In [1]: import numpy as np

In [2]: import numpy.linalg as la

In [3]: np.set_printoptions(precision=1, suppress=True, linewidth=100)

In [4]: E = np.load("out15.npy")

In [5]: E
Out[5]: 
array([[3, 0, 3, 1, 0],
       [1, 2, 0, 3, 4],
       [0, 1, 1, 3, 2],
       [0, 1, 0, 0, 2],
       [3, 2, 1, 2, 4],
       [1, 1, 3, 2, 2],
       [0, 0, 1, 2, 0],
       [1, 3, 3, 0, 6],
       [2, 3, 2, 2, 6],
       [0, 0, 3, 1, 0],
       [2, 0, 2, 2, 0],
       [2, 0, 2, 0, 0],
       [0, 2, 0, 3, 4],
       [1, 3, 0, 2, 6]])

In [6]: # rank 4

In [7]: cov = np.cov(E, rowvar=False)

In [8]: np.argsort(-E.std(axis=0).round(6), kind="stable")
Out[8]: array([4, 2, 1, 0, 3])

In [9]: cov.round(1) + 0
Out[9]: 
array([[ 1.2,  0. ,  0.5, -0.2,  0.1],
       [ 0. ,  1.5, -0.5,  0.3,  2.9],
       [ 0.5, -0.5,  1.5, -0.6, -0.9],
       [-0.2,  0.3, -0.6,  1.2,  0.5],
       [ 0.1,  2.9, -0.9,  0.5,  5.8]])

In [10]: np.round(np.corrcoef(E.T), 1) + 0
Out[10]: 
array([[ 1. ,  0. ,  0.3, -0.1,  0. ],
       [ 0. ,  1. , -0.3,  0.2,  1. ],
       [ 0.3, -0.3,  1. , -0.4, -0.3],
       [-0.1,  0.2, -0.4,  1. ,  0.2],
       [ 0. ,  1. , -0.3,  0.2,  1. ]])

In [11]: [round(float(x), 1) for x in la.svd(E, compute_uv=False)[:3]]
Out[11]: [16.4, 7.0, 4.5]

In [12]: la.cond(E) > 100
Out[12]: np.True_

In [13]: la.matrix_rank(E, rtol=0.1)
Out[13]: np.int64(4)

In [14]: basis = E[[12, 10]].astype(float)

In [15]: for _ in range(7):
    ...:     lab = la.norm(E[:, None] - basis, axis=-1).argmin(axis=1)
    ...:     basis = np.array([E[lab == j].mean(axis=0) for j in range(2)])
    ...: 

In [16]: lab
Out[16]: array([1, 0, 0, 0, 0, 1, 1, 0, 0, 1, 1, 1, 0, 0])

In [17]: basis
Out[17]: 
array([[1. , 2.1, 0.9, 1.9, 4.2],
       [1.3, 0.2, 2.3, 1.3, 0.3]])

In [18]: np.bincount(lab)
Out[18]: array([8, 6])

In [19]: cen = E - E.mean(axis=0)

In [20]: evecs = la.svd(cen)[2][:4]

In [21]: B = cen - cen @ evecs.T @ evecs

In [22]: np.diag(evecs.T @ evecs)
Out[22]: array([1. , 0.2, 1. , 1. , 0.8])

In [23]: round(float(la.norm(B) / la.norm(cen)), 1)
Out[23]: 0.0

In [24]: la.norm(B, axis=1).round(6).argmax()
Out[24]: np.int64(0)

In [25]: np.round(np.cov(cen @ evecs.T, rowvar=False), 1) + 0
Out[25]: 
array([[7.5, 0. , 0. , 0. ],
       [0. , 2. , 0. , 0. ],
       [0. , 0. , 1. , 0. ],
       [0. , 0. , 0. , 0.7]])

In [26]: (cen @ evecs.T).std(axis=0)
Out[26]: array([2.6, 1.4, 1. , 0.8])
